% ipython --no-banner

In [1]: import numpy as np

In [2]: np.set_printoptions(precision=2, suppress=True, linewidth=140, floatmode="fixed")

In [3]: K = np.load("x.npy")

In [4]: print(K)
[[ 74   6  27 -23  32  -3 -34 -28  44 -50   4  32]
 [  6  88  -3  10  -9  17 -50  28  -1  11  32 -46]
 [ 27  -3  84 -65  16 -26  -5  31 -17 -48  32  21]
 [-23  10 -65 103 -31  12  10 -43  23  39 -13 -18]
 [ 32  -9  16 -31  48  32  11 -37   7 -34 -18   7]
 [ -3  17 -26  12  32  71  12 -63  -6 -13 -15 -16]
 [-34 -50  -5  10  11  12  69 -27 -24   5 -20   4]
 [-28  28  31 -43 -37 -63 -27 124 -30  43  23 -34]
 [ 44  -1 -17  23   7  -6 -24 -30  47 -11 -12  19]
 [-50  11 -48  39 -34 -13   5  43 -11  71 -22 -46]
 [  4  32  32 -13 -18 -15 -20  23 -12 -22  55  10]
 [ 32 -46  21 -18   7 -16   4 -34  19 -46  10  63]]

In [5]: print([round(float(x), 2) for x in np.linalg.svd(K, compute_uv=False)[:3]])
[260.81, 248.93, 156.83]

In [6]: print(np.linalg.matrix_rank(K, rtol=0.1))
6

In [7]: evals, evecs = np.linalg.eigh(K)

In [8]: print(evals.sum(), np.trace(K))
897.0 897

In [9]: print(np.round(evecs.T @ evecs, 2) + 0)
[[1.00 0.00 0.00 0.00 0.00 0.00 0.00 0.00 0.00 0.00 0.00 0.00]
 [0.00 1.00 0.00 0.00 0.00 0.00 0.00 0.00 0.00 0.00 0.00 0.00]
 [0.00 0.00 1.00 0.00 0.00 0.00 0.00 0.00 0.00 0.00 0.00 0.00]
 [0.00 0.00 0.00 1.00 0.00 0.00 0.00 0.00 0.00 0.00 0.00 0.00]
 [0.00 0.00 0.00 0.00 1.00 0.00 0.00 0.00 0.00 0.00 0.00 0.00]
 [0.00 0.00 0.00 0.00 0.00 1.00 0.00 0.00 0.00 0.00 0.00 0.00]
 [0.00 0.00 0.00 0.00 0.00 0.00 1.00 0.00 0.00 0.00 0.00 0.00]
 [0.00 0.00 0.00 0.00 0.00 0.00 0.00 1.00 0.00 0.00 0.00 0.00]
 [0.00 0.00 0.00 0.00 0.00 0.00 0.00 0.00 1.00 0.00 0.00 0.00]
 [0.00 0.00 0.00 0.00 0.00 0.00 0.00 0.00 0.00 1.00 0.00 0.00]
 [0.00 0.00 0.00 0.00 0.00 0.00 0.00 0.00 0.00 0.00 1.00 0.00]
 [0.00 0.00 0.00 0.00 0.00 0.00 0.00 0.00 0.00 0.00 0.00 1.00]]

In [10]: print(np.trace(K))
897

In [11]: print(K @ K)
[[ 15219   -700   8087  -7496   7721    883  -5713  -8093   7338 -13844   2268   9353]
 [  -700  14805   -925   1564  -3711    350  -9335   8660   -774   4445   5235  -8689]
 [  8087   -925  17995 -18054   4068  -6533  -3544   8052  -2530 -11739   7690   6918]
 [ -7496   1564 -18054  21060  -5519   5692   3122  -9431   3679  11126  -6031  -5943]
 [  7721  -3711   4068  -5519   8718   5792   1692 -10320   2474  -9677  -1916   5416]
 [   883    350  -6533   5692   5792  11982   3550 -14735   1706  -2398  -4413  -1036]
 [ -5713  -9335  -3544   3122   1692   3550  10553  -7068  -2839   1309  -5287   1372]
 [ -8093   8660   8052  -9431 -10320 -14735  -7068  30255  -8534  10258   7677  -8794]
 [  7338   -774  -2530   3679   2474   1706  -2839  -8534   7151  -3976  -1737   4228]
 [-13844   4445 -11739  11126  -9677  -2398   1309  10258  -3976  17407  -3295 -11881]
 [  2268   5235   7690  -6031  -1916  -4413  -5287   7677  -1737  -3295   7464    778]
 [  9353  -8689   6918  -5943   5416  -1036   1372  -8794   4228 -11881    778  11928]]

In [12]: print(np.allclose(K @ K.T, K.T @ K))
True

In [13]: T = np.stack([K, 5 * K, K[::-1]])

In [14]: print(np.linalg.matrix_rank(T))
[7 7 7]

In [15]: print(T.shape)
(3, 12, 12)

In [16]: print(np.linalg.norm(T, axis=(1, 2)))
[ 417.78 2088.88  417.78]

In [17]: print((T @ K.T).shape)
(3, 12, 12)

In [18]: print(np.round(np.linalg.det(T), 2) + 0)
[0.00 0.00 0.00]

In [19]: print(np.linalg.matrix_rank(T.reshape(3, -1)))
2

In [20]: rank = np.linalg.matrix_rank(K)

In [21]: print(rank)
7

In [22]: null = np.linalg.svd(K)[2][rank:].T

In [23]: print([int(np.linalg.matrix_rank(K[:i])) for i in range(1, len(K) + 1)])
[1, 2, 3, 4, 5, 6, 7, 7, 7, 7, 7, 7]

In [24]: print([int(np.linalg.matrix_rank(np.delete(K, i, axis=0))) for i in range(12)])
[7, 7, 7, 7, 7, 7, 7, 7, 7, 7, 7, 7]

In [25]: print(null.shape)
(12, 5)

In [26]: print(np.allclose(K @ null, 0))
True

In [27]: A = np.load("arr.npy")

In [28]: print(A)
[[ 3  3  3  3  3  3  3  3  3  3  3  3  3  3]
 [ 3  6  6  6  6  6  6  6  6  6  6  6  6  6]
 [ 3  6  9  9  9  9  9  9  9  9  9  9  9  9]
 [ 3  6  9 12 12 12 12 12 12 12 12 12 12 12]
 [ 3  6  9 12 15 15 15 15 15 15 15 15 15 15]
 [ 3  6  9 12 15 18 18 18 18 18 18 18 18 18]
 [ 3  6  9 12 15 18 21 21 21 21 21 21 21 21]
 [ 3  6  9 12 15 18 21 24 24 24 24 24 24 24]
 [ 3  6  9 12 15 18 21 24 27 27 27 27 27 27]
 [ 3  6  9 12 15 18 21 24 27 30 30 30 30 30]
 [ 3  6  9 12 15 18 21 24 27 30 33 33 33 33]
 [ 3  6  9 12 15 18 21 24 27 30 33 36 36 36]
 [ 3  6  9 12 15 18 21 24 27 30 33 36 39 39]
 [ 3  6  9 12 15 18 21 24 27 30 33 36 39 42]]

In [29]: # symmetric

In [30]: vec = np.ones(14)

In [31]: for _ in range(3):
    ...:     vec = A @ vec
    ...:     vec /= np.linalg.norm(vec)
    ...:     print(round(vec @ A @ vec, 2))
    ...: 
255.55
255.88
255.88

In [32]: print(round(float(np.linalg.eigvalsh(A)[-1]), 2))
255.88

In [33]: r0, r1 = A[6], A[13]

In [34]: print(r0 @ r0)
4347

In [35]: pr = (r0 @ r1) / (r0 @ r0) * r0

In [36]: print(np.round((r1 - pr) @ r0, 2))
0.0

In [37]: print(round(np.linalg.norm(r0 + r1) ** 2 + np.linalg.norm(r0 - r1) ** 2, 2))
26964.0

In [38]: print(pr)
[ 4.22  8.43 12.65 16.87 21.09 25.30 29.52 29.52 29.52 29.52 29.52 29.52 29.52 29.52]

In [39]: t = np.radians(180)

In [40]: r_ = np.eye(14)

In [41]: r_[13, 13] = r_[1, 1] = np.cos(t)

In [42]: r_[13, 1], r_[1, 13] = -np.sin(t), np.sin(t)

In [43]: out = A @ r_.T

In [44]: print(round(float(np.linalg.det(r_)), 2), np.trace(r_))
1.0 10.0

In [45]: print(np.allclose(A @ A.T, out @ out.T))
True

In [46]: arr = np.loadtxt("m.csv", delimiter=",")

In [47]: print(arr)
[[-2.00  2.00 -4.00  1.00  3.00]
 [ 0.00  4.00 -2.00 -1.00  5.00]
 [ 0.00  0.00  1.00  3.00  1.00]
 [ 0.00  0.00  0.00 -1.00 -5.00]
 [ 0.00  0.00  0.00  0.00 -5.00]]

In [48]: # triangular: eigenvalues sit on the diagonal

In [49]: print(np.round(np.linalg.det(arr.T), 2))
-40.0

In [50]: print(round(float(np.linalg.det(arr[::-1])), 2))
-40.0

In [51]: F = np.load("test10.npy")

In [52]: print(F)
[[-50.59 -12.05 -20.60 -53.95]
 [ 25.16  17.84  38.33  -6.97]
 [ 10.95   0.02  -8.40  31.98]
 [  0.02  21.64  16.12  -2.78]
 [ 12.01  -0.36   7.44   3.91]
 [ 48.15  13.84  25.12  44.91]]

In [53]: P = F @ np.linalg.solve(F.T @ F, F.T)

In [54]: print(np.round(np.linalg.eigvalsh(P), 2) + 0)
[0.00 0.00 1.00 1.00 1.00 1.00]

In [55]: print(np.allclose(P @ P, P))
True

In [56]: out = np.c_[F[:, :3] @ np.array([[1, 2, 0], [-3, -3, 3], [3, 1, 0]]), np.array([-3, 1, -4, 3, 3, 4])]

In [57]: print(out)
[[-76.24 -85.63 -36.15  -3.00]
 [ 86.63  35.13  53.52   1.00]
 [-14.31  13.44   0.06  -4.00]
 [-16.54 -48.76  64.92   3.00]
 [ 35.41  32.54  -1.08   3.00]
 [ 81.99  79.90  41.52   4.00]]

In [58]: print(np.linalg.matrix_rank(out))
4

In [59]: def softmax(z):
    ...:     e = np.exp(z - z.max(axis=-1, keepdims=True))
    ...:     return e / e.sum(axis=-1, keepdims=True)
    ...: 

In [60]: print(np.round(softmax(10 * out[2]), 2) + 0)
[0.00 1.00 0.00 0.00]

In [61]: print(softmax(out).sum(axis=1))
[1.00 1.00 1.00 1.00 1.00 1.00]

In [62]: print(np.round(softmax(out[2] + 4), 2) + 0)
[0.00 1.00 0.00 0.00]

In [63]: print(np.round(softmax(out[2]), 2) + 0)
[0.00 1.00 0.00 0.00]

In [64]: scores = out @ out.T / np.sqrt(4)

In [65]: print(softmax(scores).round(6).argmax(axis=1))
[0 5 2 3 5 5]

In [66]: print(softmax(scores)[2] @ out)
[-14.31  13.44   0.06  -4.00]

In [67]: print(np.round(softmax(scores + np.triu(np.full(scores.shape, -np.inf), 1)), 2) + 0)
[[1.00 0.00 0.00 0.00 0.00 0.00]
 [0.00 1.00 0.00 0.00 0.00 0.00]
 [0.00 0.00 1.00 0.00 0.00 0.00]
 [0.00 0.00 0.00 1.00 0.00 0.00]
 [0.00 1.00 0.00 0.00 0.00 0.00]
 [0.00 0.00 0.00 0.00 0.00 1.00]]
